>>> import numpy as np
>>> np.set_printoptions(suppress=True, linewidth=100)
>>> tidy = lambda a: np.round(a, 2) + 0
>>> X = np.array([[67.0, 56.0, 24.0, 40.0],
...     [56.0, 52.0, 21.0, 35.0],
...     [24.0, 21.0, 12.0, 15.0],
...     [40.0, 35.0, 15.0, 28.0]])
>>> # equal to its transpose
>>> left, sv, Vt = np.linalg.svd(X)
>>> np.argmax(sv[:-1] / (sv[1:] + 1e-6)) + 1
np.int64(1)
>>> B = left[:, :1] @ np.diag(sv[:1]) @ Vt[:1]
>>> tidy(np.abs(X - B).max())
np.float64(2.82)
>>> np.linalg.matrix_rank(X, rtol=0.05)
np.int64(1)
>>> Lm = np.linalg.cholesky(X)
>>> tidy(Lm @ Lm.T)
array([[67., 56., 24., 40.],
       [56., 52., 21., 35.],
       [24., 21., 12., 15.],
       [40., 35., 15., 28.]])
>>> np.linalg.eigvalsh(X).min() > 0
np.True_
>>> evals, evecs = np.linalg.eigh(X)
>>> x = np.array([1, 5, 4, 4])
>>> tidy(x @ X @ x / (x @ x)), tidy(evals[0]), tidy(evals[-1])
(np.float64(99.98), np.float64(3.0), np.float64(150.0))
>>> np.abs(X).sum(axis=1).max(), tidy(np.abs(evals).max())
(np.float64(187.0), np.float64(150.0))
>>> tidy(evecs * np.abs(evals) @ evecs.T)
array([[67., 56., 24., 40.],
       [56., 52., 21., 35.],
       [24., 21., 12., 15.],
       [40., 35., 15., 28.]])
>>> x @ X @ x
np.float64(5799.0)
>>> tidy(np.linalg.eigvalsh(X[1:, 1:]))
array([ 3.,  3., 86.])
>>> tidy(evecs * np.maximum(evals, 0) @ evecs.T)
array([[67., 56., 24., 40.],
       [56., 52., 21., 35.],
       [24., 21., 12., 15.],
       [40., 35., 15., 28.]])
>>> (np.sign(evecs[:, -1].round(6)) == np.sign(evecs[0, -1].round(6))).astype(int)
array([1, 1, 1, 1])
>>> tidy(evecs * np.sqrt(evals) @ evecs.T)
array([[6.31, 4.01, 1.72, 2.86],
       [4.01, 5.24, 1.5 , 2.5 ],
       [1.72, 1.5 , 2.38, 1.07],
       [2.86, 2.5 , 1.07, 3.52]])
>>> r0, r1 = X[3], X[0]
>>> r0 @ r0
np.float64(3834.0)
>>> r0 @ r1
np.float64(6120.0)
>>> p = (r0 @ r1) / (r0 @ r0) * r0
>>> tidy(r1 - p)
array([ 3.15,  0.13,  0.06, -4.69])
>>> tidy(np.linalg.norm(r0 + r1) ** 2 + np.linalg.norm(r0 - r1) ** 2)
np.float64(27270.0)
>>> t3 = np.stack([X, 3 * X, X[::-1]])
>>> tidy(np.linalg.det(t3))
array([  4050., 328050.,   4050.])
>>> np.linalg.matrix_rank(t3)
array([4, 4, 4])
>>> t3.sum(axis=0)
array([[308., 259., 111., 188.],
       [248., 229.,  96., 155.],
       [152., 136.,  69.,  95.],
       [227., 196.,  84., 152.]])
>>> data = np.load("out7.npy")
>>> data
array([[-3,  3, -1],
       [-3,  3, -1],
       [ 0,  0,  0]])
>>> # looks like rank 1
>>> left, sv, Vt = np.linalg.svd(data)
>>> evecs = Vt[:(sv > 1e-8).sum()]
>>> rng = np.random.default_rng(532)
>>> x = data[1] + 2 * data[2] + rng.integers(2) * np.eye(3)[0]
>>> x
array([-2.,  3., -1.])
>>> np.allclose(evecs.T @ evecs @ x, x)
False
>>> tidy(np.diag(evecs.T @ evecs))
array([0.47, 0.47, 0.05])
>>> tidy(np.linalg.eigvals(data).sum().real)
np.float64(0.0)
>>> tidy(np.linalg.det(data[::-1]))
np.float64(0.0)
>>> np.einsum("ii->", data)
np.int64(0)
>>> tidy(np.linalg.det(data.T))
np.float64(0.0)
>>> M = np.array([[0, 0, 0, 0], [0, 9, 3, 3], [0, 15, 5, 5]])
>>> M
array([[ 0,  0,  0,  0],
       [ 0,  9,  3,  3],
       [ 0, 15,  5,  5]])
>>> # column 3 repeats column 2
>>> left, sv, Vt = np.linalg.svd(M)
>>> evecs = Vt[:(sv > 1e-8).sum()]
>>> x = M[0] + 2 * M[1] + rng.integers(2) * np.eye(4)[3]
>>> x
array([ 0., 18.,  6.,  6.])
>>> np.linalg.matrix_rank(np.vstack([M, x]))
np.int64(1)
>>> r = np.linalg.matrix_rank(M)
>>> r
np.int64(1)
>>> N = np.linalg.svd(M)[2][r:].T
>>> tidy(M @ N)
array([[0., 0., 0.],
       [0., 0., 0.],
       [0., 0., 0.]])
>>> np.linalg.matrix_rank(M.T @ M), np.linalg.matrix_rank(M @ M.T)
(np.int64(1), np.int64(1))
>>> [int(np.linalg.matrix_rank(M[:, :j + 1])) for j in range(4)]
[0, 1, 1, 1]
>>> [int(np.linalg.matrix_rank(np.delete(M, i, axis=0))) for i in range(3)]
[1, 1, 1]
>>> K = np.loadtxt("w.csv", delimiter=",")
>>> K
array([[9., 0., 3., 5.],
       [0., 1., 2., 9.],
       [0., 0., 8., 0.],
       [0., 0., 0., 9.]])
>>> # triangular: eigenvalues sit on the diagonal
>>> np.poly(K)
array([   1.,  -27.,  251., -873.,  648.])
>>> tidy(np.linalg.det(K[::-1]))
np.float64(648.0)
>>> np.einsum("ii->", K)
np.float64(27.0)
>>> np.kron(np.eye(2, dtype=int), K)
array([[9., 0., 3., 5., 0., 0., 0., 0.],
       [0., 1., 2., 9., 0., 0., 0., 0.],
       [0., 0., 8., 0., 0., 0., 0., 0.],
       [0., 0., 0., 9., 0., 0., 0., 0.],
       [0., 0., 0., 0., 9., 0., 3., 5.],
       [0., 0., 0., 0., 0., 1., 2., 9.],
       [0., 0., 0., 0., 0., 0., 8., 0.],
       [0., 0., 0., 0., 0., 0., 0., 9.]])
>>> np.einsum("ij,ji->", K, K)
np.float64(227.0)
>>> E = np.loadtxt("sample14.csv", delimiter=",")
>>> E
array([[ 1.52,  0.98, -3.67],
       [ 1.37,  0.66, -4.09],
       [ 3.79,  1.87, -1.27],
       [ 3.6 ,  0.42, -2.85],
       [ 3.58,  2.34, -0.94],
       [ 5.79,  4.66,  2.85],
       [ 5.44,  2.04,  0.  ],
       [ 2.08,  3.03, -1.25],
       [ 5.6 ,  1.38, -0.55],
       [ 3.88,  2.13, -0.95],
       [ 1.15,  1.2 , -3.71],
       [ 1.44,  0.94, -3.77],
       [ 2.51,  1.71, -2.28],
       [ 1.79,  1.14, -3.33],
       [ 5.88,  4.13,  2.38],
       [ 2.8 , -0.05, -3.85],
       [ 3.29,  2.13, -1.34],
       [ 0.85,  1.92, -3.18],
       [ 3.99,  1.35, -1.66],
       [ 2.27,  0.91, -3.24],
       [ 3.97,  1.38, -1.64],
       [ 4.18,  2.11, -0.77]])
>>> hat = E @ np.linalg.solve(E.T @ E, E.T)
>>> tidy(hat @ E[:, 2])
array([-3.67, -4.09, -1.27, -2.85, -0.94,  2.85,  0.  , -1.25, -0.55, -0.95, -3.71, -3.77, -2.28,
       -3.33,  2.38, -3.85, -1.34, -3.18, -1.66, -3.24, -1.64, -0.77])
>>> np.linalg.matrix_rank(np.eye(22) - hat)
np.int64(19)
>>> np.allclose(hat @ hat, hat)
True
>>> Xc = (E - E.mean(axis=0)) / E.std(axis=0)
>>> tidy(Xc.std(axis=0))
array([1., 1., 1.])
>>> np.argwhere(np.abs(Xc) > 2)
array([[ 5,  1],
       [ 5,  2],
       [14,  1],
       [14,  2]])
>>> b = np.linalg.lstsq(np.delete(Xc, 0, axis=1), Xc[:, 0])[0]
>>> tidy(b)
array([-1.06,  1.81])
>>> B = np.c_[E[:, :2] @ np.array([[3, -3], [2, -2]]), np.array([-4, 2, 7, 4, 5, -6, 9, -2, -8, 6, 7, 0, -7, -4, 2, 2, 1, 7, -9, 0, -5, 0])]
>>> tidy(B)
array([[  6.52,  -6.52,  -4.  ],
       [  5.43,  -5.43,   2.  ],
       [ 15.11, -15.11,   7.  ],
       [ 11.64, -11.64,   4.  ],
       [ 15.42, -15.42,   5.  ],
       [ 26.69, -26.69,  -6.  ],
       [ 20.4 , -20.4 ,   9.  ],
       [ 12.3 , -12.3 ,  -2.  ],
       [ 19.56, -19.56,  -8.  ],
       [ 15.9 , -15.9 ,   6.  ],
       [  5.85,  -5.85,   7.  ],
       [  6.2 ,  -6.2 ,   0.  ],
       [ 10.95, -10.95,  -7.  ],
       [  7.65,  -7.65,  -4.  ],
       [ 25.9 , -25.9 ,   2.  ],
       [  8.3 ,  -8.3 ,   2.  ],
       [ 14.13, -14.13,   1.  ],
       [  6.39,  -6.39,   7.  ],
       [ 14.67, -14.67,  -9.  ],
       [  8.63,  -8.63,   0.  ],
       [ 14.67, -14.67,  -5.  ],
       [ 16.76, -16.76,   0.  ]])
>>> tidy(np.linalg.norm(B - E @ np.linalg.lstsq(E, B)[0], axis=0))
array([ 0.  ,  0.  , 24.38])
>>> tidy(np.linalg.norm(np.linalg.qr(E)[0].T @ B, axis=0) ** 2 / ((B ** 2).sum(axis=0) + 1e-12))
array([1.  , 1.  , 0.02])
>>> np.linalg.matrix_rank(np.c_[E, B])
np.int64(4)
>>> r0, r1 = E[13], E[16]
>>> tidy(r0 @ r1)
np.float64(12.78)
>>> p = (r0 @ r1) / (r0 @ r0) * r0
>>> tidy(p)
array([ 1.47,  0.93, -2.73])
>>> tidy(np.outer(r0, r1))
array([[  5.89,   3.81,  -2.4 ],
       [  3.75,   2.43,  -1.53],
       [-10.96,  -7.09,   4.46]])
>>> np.linalg.matrix_rank(np.outer(r0, r1))
np.int64(1)
>>> B = np.array([[-1, 1], [4, 4]])
>>> W2 = np.array([[6, 0, 5], [4, 8, 2], [1, 6, 8]])
>>> mat = np.kron(B, W2)
>>> mat
array([[-6,  0, -5,  6,  0,  5],
       [-4, -8, -2,  4,  8,  2],
       [-1, -6, -8,  1,  6,  8],
       [24,  0, 20, 24,  0, 20],
       [16, 32,  8, 16, 32,  8],
       [ 4, 24, 32,  4, 24, 32]])
>>> idx = rng.permutation(6)
>>> idx
array([5, 2, 4, 1, 0, 3])
>>> B = mat[idx][:, idx]
>>> tidy(np.sort(np.abs(np.linalg.eigvals(B))))
array([ 9.13,  9.13, 23.16, 25.23, 25.23, 63.98])
>>> def softmax(z):
...     e = np.exp(z - z.max(axis=-1, keepdims=True))
...     return e / e.sum(axis=-1, keepdims=True)
... 
>>> tidy(softmax(mat[5] + 3))
array([0. , 0. , 0.5, 0. , 0. , 0.5])
>>> tidy(softmax(10 * mat[5]))
array([0. , 0. , 0.5, 0. , 0. , 0.5])
>>> att = mat @ mat.T / np.sqrt(6)
>>> tidy(softmax(att))
array([[1., 0., 0., 0., 0., 0.],
       [0., 1., 0., 0., 0., 0.],
       [0., 0., 1., 0., 0., 0.],
       [0., 0., 0., 1., 0., 0.],
       [0., 0., 0., 0., 1., 0.],
       [0., 0., 0., 0., 0., 1.]])
>>> softmax(att).round(6).argmax(axis=1)
array([0, 1, 2, 3, 4, 5])
>>> F = np.loadtxt("test16.csv", delimiter=",")
>>> F
array([[1., 0., 0., 0.],
       [4., 1., 0., 0.],
       [2., 6., 1., 0.],
       [2., 1., 1., 1.]])
>>> # triangular, det is the product of the diagonal
>>> O = F.astype(float).copy()
>>> for j in range(4):
...     O[:, j] -= O[:, :j] @ (O[:, :j].T @ O[:, j])
...     O[:, j] /= np.linalg.norm(O[:, j])
... 
>>> tidy(O.T @ O)
array([[1., 0., 0., 0.],
       [0., 1., 0., 0.],
       [0., 0., 1., 0.],
       [0., 0., 0., 1.]])
>>> tidy(O)
array([[ 0.2 , -0.14, -0.05, -0.97],
       [ 0.8 , -0.38, -0.4 ,  0.24],
       [ 0.4 ,  0.91, -0.09, -0.05],
       [ 0.4 , -0.09,  0.91,  0.05]])
>>> r0 = np.array([-2, 1, -3])
>>> W0 = np.array([np.roll(r0, i) for i in range(3)])
>>> W0
array([[-2,  1, -3],
       [-3, -2,  1],
       [ 1, -3, -2]])
>>> t = np.radians(15)
>>> Rm = np.eye(4)
>>> Rm[3, 3] = Rm[1, 1] = np.cos(t)
>>> Rm[3, 1], Rm[1, 3] = -np.sin(t), np.sin(t)
>>> tidy(Rm)
array([[ 1.  ,  0.  ,  0.  ,  0.  ],
       [ 0.  ,  0.97,  0.  ,  0.26],
       [ 0.  ,  0.  ,  1.  ,  0.  ],
       [ 0.  , -0.26,  0.  ,  0.97]])
>>> B = M @ Rm.T
>>> tidy(np.linalg.svd(M, compute_uv=False)), tidy(np.linalg.svd(B, compute_uv=False))
(array([19.34,  0.  ,  0.  ]), array([19.34,  0.  ,  0.  ]))
>>> tidy(np.abs(B - M).max(axis=0))
array([0.  , 0.78, 0.  , 4.05])
>>> tidy(np.linalg.det(Rm)), tidy(np.trace(Rm))
(np.float64(1.0), np.float64(3.93))
>>> x = np.array([-2, 2, 3, -3])
>>> tidy(np.sort(np.abs(np.degrees(np.angle(np.linalg.eigvals(Rm))))))
array([ 0.,  0., 15., 15.])
>>> tidy(np.abs(np.linalg.eigvals(Rm)))
array([1., 1., 1., 1.])
>>> tidy(Rm.T @ (Rm @ x))
array([-2.,  2.,  3., -3.])
>>> np.einsum("ij,ji->", W0, W0)
np.int64(-6)
>>> np.einsum("ii->", W0)
np.int64(-6)
>>> tidy(np.linalg.det(2 * W0)), tidy(np.linalg.det(W0))
(np.float64(-416.0), np.float64(-52.0))
>>> tidy(np.linalg.eigvals(W0).sum().real)
np.float64(-6.0)
>>> tidy(np.linalg.eigvals(W0))
array([-1.+3.46j, -1.-3.46j, -4.+0.j  ])
>>> O, evecs = np.linalg.qr(W0[:, :1])[0], np.linalg.qr(W0[:, 1:])[0]
>>> sv = np.linalg.svd(O.T @ evecs, compute_uv=False)
>>> tidy(np.linalg.norm(O @ O.T - evecs @ evecs.T, 2))
np.float64(1.0)
>>> tidy(sv)
array([0.1])
>>> O = W0.astype(float).copy()
>>> for j in range(3):
...     O[:, j] -= O[:, :j] @ (O[:, :j].T @ O[:, j])
...     O[:, j] /= np.linalg.norm(O[:, j])
... 
>>> tidy(O)
array([[-0.53,  0.31, -0.79],
       [-0.8 , -0.48,  0.36],
       [ 0.27, -0.82, -0.5 ]])
